In [1]: import numpy as np

In [2]: import numpy.linalg as la

In [3]: np.set_printoptions(suppress=True, linewidth=200)

In [4]: B = np.array([[1, 2, 2, 3], [1, 3, 0, 1], [1, 0, 1, 2], [2, 1, 0, 3]])

In [5]: F = B + B.T

In [6]: F
Out[6]: 
array([[2, 3, 3, 5],
       [3, 6, 0, 2],
       [3, 0, 2, 2],
       [5, 2, 2, 6]])

In [7]: # symmetric, so the eigenvalues are real

In [8]: ev, evecs = la.eig(F)

In [9]: np.round(F @ evecs[:, 0] - ev[0] * evecs[:, 0], 3) + 0
Out[9]: array([0., 0., 0., 0.])

In [10]: round(float(np.prod(ev)), 3)
Out[10]: -172.0

In [11]: ev.round(3)
Out[11]: array([12.327, -2.356,  1.236,  4.793])

In [12]: gram = F.T @ F

In [13]: (F @ F.T).shape
Out[13]: (4, 4)

In [14]: gram
Out[14]: 
array([[47, 34, 22, 52],
       [34, 49, 13, 39],
       [22, 13, 17, 31],
       [52, 39, 31, 69]])

In [15]: la.matrix_rank(gram)
Out[15]: np.int64(4)

In [16]: np.round(la.svd(F, compute_uv=False) ** 2, 3)
Out[16]: array([151.951,  22.973,   5.549,   1.527])

In [17]: la.matrix_power(F, 3)
Out[17]: 
array([[522, 449, 289, 659],
       [449, 474, 206, 528],
       [289, 206, 162, 356],
       [659, 528, 356, 814]])

In [18]: (F - F.T) / 2
Out[18]: 
array([[0., 0., 0., 0.],
       [0., 0., 0., 0.],
       [0., 0., 0., 0.],
       [0., 0., 0., 0.]])

In [19]: np.round(np.sort(np.abs(la.eigvals(F))), 3)
Out[19]: array([ 1.236,  2.356,  4.793, 12.327])

In [20]: round(la.det(F), 3)
Out[20]: np.float64(-172.0)

In [21]: M = np.loadtxt("sample19.csv", delimiter=",")

In [22]: M
Out[22]: 
array([[ 0., -1.,  0.],
       [ 3.,  2., -1.],
       [ 0.,  3.,  1.]])

In [23]: round(float(la.norm(M[1] - M[2])), 3)
Out[23]: 3.742

In [24]: la.norm(M, axis=1).argmax()
Out[24]: np.int64(1)

In [25]: round(float(la.norm(M) ** 2 / la.norm(M, 2) ** 2), 3)
Out[25]: 1.385

In [26]: rng = np.random.default_rng(261349)

In [27]: lab = rng.permutation(3)

In [28]: B = M[:, lab] * rng.choice([-1, 1], 3)

In [29]: B
Out[29]: 
array([[ 0., -1., -0.],
       [-1.,  2., -3.],
       [ 1.,  3., -0.]])

In [30]: Uu, _, vt = la.svd(M.T @ B)

In [31]: np.round(Uu @ vt, 3) + 0
Out[31]: 
array([[ 0.,  0., -1.],
       [ 0.,  1.,  0.],
       [ 1.,  0.,  0.]])

In [32]: B = la.inv(M)

In [33]: np.round(la.det(M) * B, 3)
Out[33]: 
array([[ 5.,  1.,  1.],
       [-3.,  0.,  0.],
       [ 9.,  0.,  3.]])

In [34]: np.allclose(B, M.T)
Out[34]: False

In [35]: B = M / la.norm(M, axis=1, keepdims=True)

In [36]: gram = B @ B.T

In [37]: np.argwhere(np.triu(np.abs(gram) > 0.95, 1))
Out[37]: array([], shape=(0, 2), dtype=int64)

In [38]: gram.round(3)
Out[38]: 
array([[ 1.   , -0.535, -0.949],
       [-0.535,  1.   ,  0.423],
       [-0.949,  0.423,  1.   ]])

In [39]: arr = np.loadtxt("data.csv", delimiter=",")

In [40]: arr
Out[40]: 
array([[ 0.,  0.,  0.,  0.,  0.],
       [ 2.,  1.,  0.,  3.,  5.],
       [ 0.,  0.,  0.,  0., -1.],
       [ 0.,  0.,  0.,  0.,  0.],
       [ 0.,  0., -4., -3.,  0.],
       [ 0.,  0.,  0.,  0., -4.],
       [ 2.,  0.,  0.,  0.,  0.]])

In [41]: la.cond(arr) > 100
Out[41]: np.True_

In [42]: la.matrix_rank(arr, rtol=0.1)
Out[42]: np.int64(4)

In [43]: [round(float(x), 3) for x in la.svd(arr, compute_uv=False)[:3]]
Out[43]: [7.329, 4.894, 2.407]

In [44]: round(la.norm(arr[1] - arr[3]), 3)
Out[44]: np.float64(6.245)

In [45]: np.round(la.norm(arr, axis=1), 3)
Out[45]: array([0.   , 6.245, 1.   , 0.   , 5.   , 4.   , 2.   ])

In [46]: np.round(la.norm(arr, axis=0), 3)
Out[46]: array([2.828, 1.   , 4.   , 4.243, 6.481])

In [47]: la.norm(arr, axis=1).argmax()
Out[47]: np.int64(1)

In [48]: round(float(la.norm(arr, 1)), 3), round(float(la.norm(arr, np.inf)), 3)
Out[48]: (10.0, 11.0)

In [49]: round(float(la.norm(arr) ** 2 / la.norm(arr, 2) ** 2), 3)
Out[49]: 1.582

In [50]: np.unique(arr.round(6), axis=0).shape
Out[50]: (6, 5)

In [51]: np.round(arr @ la.pinv(arr) @ arr, 3) + 0
Out[51]: 
array([[ 0.,  0.,  0.,  0.,  0.],
       [ 2.,  1.,  0.,  3.,  5.],
       [ 0.,  0.,  0.,  0., -1.],
       [ 0.,  0.,  0.,  0.,  0.],
       [ 0.,  0., -4., -3.,  0.],
       [ 0.,  0.,  0.,  0., -4.],
       [ 2.,  0.,  0.,  0.,  0.]])

In [52]: np.round(np.trace(la.pinv(arr) @ arr), 3)
Out[52]: np.float64(4.0)

In [53]: np.abs(np.diag(la.qr(arr)[1])) > 1e-9
Out[53]: array([ True,  True,  True, False,  True])

In [54]: J = np.loadtxt("layer8.csv", delimiter=",")

In [55]: J
Out[55]: 
array([[ 1., -1., -1.,  1., -1.,  1.,  1., -1.],
       [ 1.,  1., -1., -1., -1., -1.,  1.,  1.]])

In [56]: f, r1 = J[0], J[1]

In [57]: f @ f
Out[57]: np.float64(8.0)

In [58]: f @ r1
Out[58]: np.float64(0.0)

In [59]: p = (f @ r1) / (f @ f) * f

In [60]: la.matrix_rank(np.outer(f, r1))
Out[60]: np.int64(1)

In [61]: B = J[0, 0] * J[1:] - np.outer(J[1:, 0], J[0])

In [62]: B
Out[62]: array([[ 0.,  2.,  0., -2.,  0., -2.,  0.,  2.]])

In [63]: la.matrix_rank(B), la.matrix_rank(J)
Out[63]: (np.int64(1), np.int64(2))

In [64]: data = np.array([[1, 0], [2, 1]])

In [65]: data
Out[65]: 
array([[1, 0],
       [2, 1]])

In [66]: # triangular, det is the product of the diagonal

In [67]: [int(la.matrix_rank(la.matrix_power(data, p))) for p in range(1, 3)]
Out[67]: [2, 2]

In [68]: data @ data
Out[68]: 
array([[1, 0],
       [4, 1]])

In [69]: la.matrix_power(data - np.diag(np.diag(data)), 2)
Out[69]: 
array([[0, 0],
       [0, 0]])

In [70]: mat = np.array([[0, 1, 1], [1, 0, 1], [1, 1, 0]])

In [71]: O = mat.astype(float).copy()

In [72]: for j in range(3):
    ...:     O[:, j] -= O[:, :j] @ (O[:, :j].T @ O[:, j])
    ...:     O[:, j] /= la.norm(O[:, j])
    ...: 

In [73]: O.round(3)
Out[73]: 
array([[ 0.   ,  0.816,  0.577],
       [ 0.707, -0.408,  0.577],
       [ 0.707,  0.408, -0.577]])

In [74]: O, r_ = la.qr(mat)

In [75]: round(abs(r_[0, 0]), 3), round(la.norm(mat[:, 0]), 3)
Out[75]: (np.float64(1.414), np.float64(1.414))

In [76]: round(float(np.trace(O @ O.T)), 3)
Out[76]: 3.0

In [77]: np.round(O.T @ O, 3) + 0
Out[77]: 
array([[1., 0., 0.],
       [0., 1., 0.],
       [0., 0., 1.]])

In [78]: np.round(np.abs(np.diag(r_)), 3)
Out[78]: array([1.414, 1.225, 1.155])

In [79]: O.shape, r_.shape
Out[79]: ((3, 3), (3, 3))

In [80]: [round(float(la.det(mat[:i, :i])), 2) + 0 for i in range(1, 4)]
Out[80]: [0.0, -1.0, 2.0]

In [81]: np.allclose(data, data.T)
Out[81]: False

In [82]: (data + data.T) / 2
Out[82]: 
array([[1., 1.],
       [1., 1.]])

In [83]: np.round(la.det(data), 3)
Out[83]: np.float64(1.0)

In [84]: E = np.load("dump.npy")

In [85]: E.round(3)
Out[85]: 
array([[ 0.432, -0.442, -0.316, -0.695, -0.189],
       [-0.442,  0.656, -0.246, -0.54 , -0.147],
       [-0.316, -0.246,  0.825, -0.386, -0.105],
       [-0.695, -0.54 , -0.386,  0.151, -0.232],
       [-0.189, -0.147, -0.105, -0.232,  0.937]])

In [86]: x0 = np.array([-7, 6, 1, 0, -5])

In [87]: target = E @ x0

In [88]: beta, lr = np.zeros(5), 1 / la.norm(E, 2) ** 2

In [89]: for i in range(25):
    ...:     beta -= lr * E.T @ (E @ beta - target)
    ...:     if i % 5 == 0: print(i, round(la.norm(E @ beta - target), 3))
    ...: 
0 0.0
5 0.0
10 0.0
15 0.0
20 0.0

In [90]: round(float(la.cond(E)), 3)
Out[90]: 1.0

In [91]: A = np.load("run9.npy")

In [92]: A
Out[92]: 
array([[ 0., -2., -3.,  0.,  2.],
       [-2.,  0.,  0.,  0.,  0.],
       [-3.,  0.,  0.,  0.,  0.],
       [ 0.,  0.,  0.,  0.,  0.],
       [ 2.,  0.,  0.,  0.,  0.]])

In [93]: np.einsum("ij,ji->", A, A)
Out[93]: np.float64(34.0)

In [94]: round(la.det(A.T), 3)
Out[94]: np.float64(0.0)

In [95]: np.round(la.eigvals(A), 3)
Out[95]: array([ 4.123, -4.123,  0.   ,  0.   ,  0.   ])

In [96]: np.round(la.det(A[::-1]), 3)
Out[96]: np.float64(0.0)

In [97]: lab = rng.permutation(5)

In [98]: lab
Out[98]: array([4, 3, 1, 2, 0])

In [99]: B = A[lab][:, lab]

In [100]: np.trace(B)
Out[100]: np.float64(0.0)

In [101]: round(la.det(B), 3), np.round(la.det(A[lab]), 3)
Out[101]: (np.float64(0.0), np.float64(0.0))

In [102]: np.allclose(B, A)
Out[102]: False

In [103]: np.diag(B)
Out[103]: array([0., 0., 0., 0., 0.])

In [104]: ev, evecs = la.eigh(A)

In [105]: np.round(la.eigvalsh(A + 5 * np.eye(5)), 3)
Out[105]: array([0.877, 5.   , 5.   , 5.   , 9.123])

In [106]: np.round(evecs.T @ A @ evecs, 3) + 0
Out[106]: 
array([[-4.123,  0.   ,  0.   ,  0.   ,  0.   ],
       [ 0.   ,  0.   ,  0.   ,  0.   ,  0.   ],
       [ 0.   ,  0.   ,  0.   ,  0.   ,  0.   ],
       [ 0.   ,  0.   ,  0.   ,  0.   ,  0.   ],
       [ 0.   ,  0.   ,  0.   ,  0.   ,  4.123]])

In [107]: np.round(evecs @ np.diag(ev) @ evecs.T, 3) + 0
Out[107]: 
array([[ 0., -2., -3.,  0.,  2.],
       [-2.,  0.,  0.,  0.,  0.],
       [-3.,  0.,  0.,  0.,  0.],
       [ 0.,  0.,  0.,  0.,  0.],
       [ 2.,  0.,  0.,  0.,  0.]])

In [108]: np.round(evecs.T @ evecs, 3) + 0
Out[108]: 
array([[1., 0., 0., 0., 0.],
       [0., 1., 0., 0., 0.],
       [0., 0., 1., 0., 0.],
       [0., 0., 0., 1., 0.],
       [0., 0., 0., 0., 1.]])

In [109]: ev.round(3)
Out[109]: array([-4.123,  0.   ,  0.   ,  0.   ,  4.123])

In [110]: np.round(la.svd(A, compute_uv=False), 3) + 0
Out[110]: array([4.123, 4.123, 0.   , 0.   , 0.   ])
